$ python3 -q
>>> import numpy as np
>>> np.set_printoptions(precision=1, suppress=True, linewidth=200)
>>> F = np.array([[-1, 2, 0, 0], [-1, -1, 0, 0], [0, 0, -1, 2], [0, 0, -1, -1]])
>>> # 2 blocks once reordered
>>> x = np.array([-3, -8, 8, 3])
>>> target = F @ x
>>> beta, lr = np.zeros(4), 1 / np.linalg.norm(F, 2) ** 2
>>> for i in range(50):
...     beta -= lr * F.T @ (F @ beta - target)
...     if i % 10 == 0: print(i, round(np.linalg.norm(F @ beta - target), 1))
... 
0 8.8
10 0.2
20 0.0
30 0.0
40 0.0
>>> beta
array([-3., -8.,  8.,  3.])
>>> rng = np.random.default_rng(554954)
>>> theta = np.sort(rng.uniform(-2, 2, 21))
>>> X = np.c_[theta, theta ** 2, theta ** 3] @ np.array([[-3, 3, 3, 1], [1, 2, -1, 1], [3, -1, -3, -1]])
>>> X.round(1) + 0
array([[ -5.8,   5. ,   5.8,   5.6],
       [ -5.7,   4.9,   5.7,   5.5],
       [  0.8,   0.2,  -0.8,   1.2],
       [  1.4,  -0.5,  -1.4,   0.5],
       [  1.5,  -0.8,  -1.5,   0. ],
       [  1.4,  -0.9,  -1.4,  -0.1],
       [  1.4,  -0.9,  -1.4,  -0.1],
       [  1.1,  -0.8,  -1.1,  -0.2],
       [  1. ,  -0.7,  -1. ,  -0.2],
       [  0.7,  -0.5,  -0.7,  -0.2],
       [  0.4,  -0.4,  -0.4,  -0.1],
       [  0.1,  -0.1,  -0.1,   0. ],
       [  0. ,   0. ,   0. ,   0. ],
       [  0. ,   0. ,   0. ,   0. ],
       [ -0.5,   0.6,   0.5,   0.2],
       [ -0.9,   1.7,   0.9,   0.6],
       [ -0.1,   3.3,   0.1,   0.9],
       [  0.1,   3.5,  -0.1,   1. ],
       [  0.7,   3.8,  -0.7,   1. ],
       [  4. ,   5. ,  -4. ,   0.8],
       [ 13.5,   6. , -13.5,  -0.5]])
>>> out = X / np.sqrt((X ** 2).mean(axis=1, keepdims=True))
>>> np.linalg.matrix_rank(out) == np.linalg.matrix_rank(X)
np.True_
>>> np.linalg.norm(out, axis=1)
array([2., 2., 2., 2., 2., 2., 2., 2., 2., 2., 2., 2., 2., 2., 2., 2., 2., 2., 2., 2., 2.])
>>> x = np.array([-1, 0, -2, 3])
>>> a = np.maximum(X @ x, 0)
>>> np.flatnonzero(a > 1e-9)
array([ 0,  1,  2,  3,  4,  5,  6,  7,  8,  9, 10, 11, 12, 13, 14, 15, 16, 17, 18, 19, 20])
>>> np.round(np.maximum(X @ x, 0) - np.maximum(-X @ x, 0), 1) + 0
array([10.9, 10.8,  4.4,  2.9,  1.6,  1.2,  1.1,  0.6,  0.4,  0.2,  0.1,  0. ,  0. ,  0. ,  0.1,  0.9,  2.7,  3. ,  3.7,  6.5, 12.1])
>>> cov = np.cov(X, rowvar=False)
>>> np.corrcoef(X.T)
array([[ 1. ,  0.1, -1. , -0.6],
       [ 0.1,  1. , -0.1,  0.6],
       [-1. , -0.1,  1. ,  0.6],
       [-0.6,  0.6,  0.6,  1. ]])
>>> np.round(np.linalg.eigvalsh(cov)[::-1], 1) + 0
array([27.9,  7. ,  0.4,  0. ])
>>> np.argwhere(np.triu(np.abs(np.corrcoef(X.T)) > 0.8, 1))
array([[0, 2]])
>>> cov.shape
(4, 4)
>>> X.std(axis=0)
array([3.6, 2.4, 3.6, 1.6])
>>> np.polyfit(X[:, 2], X[:, 3], 1)
array([0.3, 1. ])
>>> print(np.argsort(-X.std(axis=0).round(6), kind="stable"))
[0 2 1 3]
>>> W0 = np.load("case1.npy")
>>> W0
array([[ 7,  0,  0,  0],
       [ 5, -7,  0,  0],
       [ 0,  5, -3,  0],
       [-2,  6, -9, -8]])
>>> np.linalg.matrix_rank(W0 - W0[0, 0] * np.eye(4))
np.int64(3)
>>> [int(np.linalg.matrix_rank(np.linalg.matrix_power(W0, p))) for p in range(1, 5)]
[4, 4, 4, 4]
>>> print(W0 @ W0)
[[  49    0    0    0]
 [   0   49    0    0]
 [  25  -50    9    0]
 [  32 -135   99   64]]
>>> np.linalg.matrix_power(W0 - np.diag(np.diag(W0)), 4)
array([[0, 0, 0, 0],
       [0, 0, 0, 0],
       [0, 0, 0, 0],
       [0, 0, 0, 0]])
>>> np.prod(np.diag(W0)), np.round(np.linalg.det(W0), 1)
(np.int64(-1176), np.float64(-1176.0))
>>> idx = rng.permutation(4)
>>> print(idx)
[0 1 3 2]
>>> out = W0[idx][:, idx]
>>> np.trace(out)
np.int64(-11)
>>> round(np.linalg.det(out), 1), round(float(np.linalg.det(W0[idx])), 1)
(np.float64(-1176.0), 1176.0)
>>> np.sort(np.abs(np.linalg.eigvals(out)))
array([3., 7., 7., 8.])
